$ python -q
>>> import numpy as np
>>> np.set_printoptions(precision=2, suppress=True, linewidth=140, legacy="1.25")
>>> data = np.load("x.npy")
>>> data
array([[-3,  7, -8],
       [ 7, -3,  7],
       [-8,  7, -3]])
>>> # symmetric
>>> np.kron(np.eye(2, dtype=int), data)
array([[-3,  7, -8,  0,  0,  0],
       [ 7, -3,  7,  0,  0,  0],
       [-8,  7, -3,  0,  0,  0],
       [ 0,  0,  0, -3,  7, -8],
       [ 0,  0,  0,  7, -3,  7],
       [ 0,  0,  0, -8,  7, -3]])
>>> np.linalg.eigvals(data)
array([-17.68,   5.  ,   3.68])
>>> round(np.linalg.eigvals(data).sum().real, 2)
-9.0
>>> np.einsum("ij,ji->", data, data)
351
>>> rng = np.random.default_rng(8445)
>>> Y = data + rng.integers(-2, 3, (3, 1)) @ rng.integers(-2, 3, (1, 3))
>>> Y
array([[  1,   9,  -8],
       [  9,  -2,   7],
       [-10,   6,  -3]])
>>> np.round(np.linalg.svd(Y - data, compute_uv=False), 2) + 0
array([5.48, 0.  , 0.  ])
>>> O = Y.astype(float).copy()
>>> for j in range(3):
...     O[:, j] -= O[:, :j] @ (O[:, :j].T @ O[:, j])
...     O[:, j] /= np.linalg.norm(O[:, j])
... 
>>> O
array([[ 0.07,  0.96, -0.26],
       [ 0.67,  0.14,  0.73],
       [-0.74,  0.23,  0.63]])
>>> np.round(O.T @ O, 2) + 0
array([[1., 0., 0.],
       [0., 1., 0.],
       [0., 0., 1.]])
>>> labels = rng.permutation(3)
>>> Y = data[:, labels] * rng.choice([-1, 1], 3)
>>> Y
array([[-7,  8, -3],
       [ 3, -7,  7],
       [-7,  3, -8]])
>>> U, _, Vh = np.linalg.svd(data.T @ Y)
>>> labels
array([1, 2, 0])
>>> sig = 10 * 0.5 ** np.arange(3)
>>> O, _ = np.linalg.qr(np.array([[-2.1, -0.8, 0.5], [0.1, -1.2, 1.0], [-1.2, 0.1, 1.6]]))
>>> K = rng.normal(size=(21, 3)) * sig @ O
>>> K
array([[ 12.52,   7.54,   7.65],
       [  4.49,   7.71,  -0.63],
       [  3.07,  -4.61,   0.74],
       [ -1.96,  -0.43,   2.94],
       [ 22.39,  15.66,   8.47],
       [  4.42,  -0.97,   1.39],
       [ -4.38,   1.02,   3.37],
       [ -5.3 ,   1.87,  -1.26],
       [ -1.2 ,  -4.  ,  -1.19],
       [ 11.42,   2.55,   6.12],
       [-15.59,  -1.72,  -7.06],
       [  9.31,  -2.94,   5.62],
       [  5.42,   1.82,   4.48],
       [ 16.  ,  10.62,   6.4 ],
       [ 16.93,   2.06,   7.2 ],
       [ -1.92,  11.69,  -2.39],
       [-11.45,  -4.19,  -4.47],
       [  1.64,  -1.  ,   7.12],
       [  6.12,  -0.1 ,   1.1 ],
       [  3.43,   4.05,   4.52],
       [ 11.16,  -3.5 ,   6.67]])
>>> x0 = np.array([2, 1, 2])
>>> rhs = K @ x0
>>> np.linalg.solve(K.T @ K, K.T @ rhs)
array([2., 1., 2.])
>>> np.linalg.lstsq(K, rhs)[0]
array([2., 1., 2.])
>>> np.round(np.linalg.pinv(K) @ K, 2) + 0
array([[1., 0., 0.],
       [0., 1., 0.],
       [0., 0., 1.]])
>>> rhs = rhs + 0.3 * rng.normal(size=21)
>>> rhs
array([ 47.86,  15.46,   2.69,   1.43,  77.41,  10.39,  -1.56, -11.26,  -8.97,  38.  , -46.96,  26.61,  21.77,  55.19,  49.83,   2.91,
       -36.33,  15.94,  13.8 ,  20.27,  31.9 ])
>>> b, *_ = np.linalg.lstsq(K, rhs)
>>> np.round(K.T @ (rhs - K @ b), 2) + 0
array([0., 0., 0.])
>>> [round(float(np.linalg.norm(np.linalg.solve(K.T @ K + lam * np.eye(3), K.T @ rhs))), 2) for lam in (0, 1, 10, 100)]
[2.98, 2.98, 2.95, 2.77]
>>> b.round()
array([2., 1., 2.])
>>> b
array([2.01, 1.01, 1.96])
>>> W1 = np.array([[-1, -2, 3, -3, 1, -2], [2, 2, -3, 3, 1, -1], [3, -2, 0, 0, -1, 2]])
>>> b = np.array([3, 2, 1, 2, 2, 2])
>>> hid = np.maximum(K @ W1 + b, 0)
>>> (hid > 0).mean(axis=0)
array([0.81, 0.29, 0.62, 0.38, 0.62, 0.43])
>>> np.linalg.matrix_rank(hid)
6
>>> W2 = np.array([[1, 2], [3, -1], [-1, 1], [-3, -2], [1, 0], [-3, -2]])
>>> (hid @ W2).round(6).argmax(axis=1)
array([1, 0, 1, 1, 1, 1, 1, 0, 1, 1, 0, 1, 1, 1, 1, 0, 0, 1, 1, 1, 1])
>>> x0 = np.array([2, -5, 0])
>>> h = np.maximum(K @ x0, 0)
>>> h
array([ 0.  ,  0.  , 29.2 ,  0.  ,  0.  , 13.68,  0.  ,  0.  , 17.58, 10.08,  0.  , 33.33,  1.72,  0.  , 23.55,  0.  ,  0.  ,  8.27, 12.71,
        0.  , 39.81])
>>> K.T @ h
array([1498.12, -387.55,  784.11])
>>> np.maximum(K @ (3 * x0), 0)
array([  0.  ,   0.  ,  87.61,   0.  ,   0.  ,  41.05,   0.  ,   0.  ,  52.73,  30.24,   0.  ,  99.98,   5.16,   0.  ,  70.64,   0.  ,
         0.  ,  24.82,  38.14,   0.  , 119.44])
>>> E = np.array([[1, -2, 4], [1, -1, 1], [1, 0, 0], [1, 1, 1]])
>>> u, r1 = E[2], E[0]
>>> u @ r1
1
>>> p = (u @ r1) / (u @ u) * u
>>> r1 - p
array([ 0., -2.,  4.])
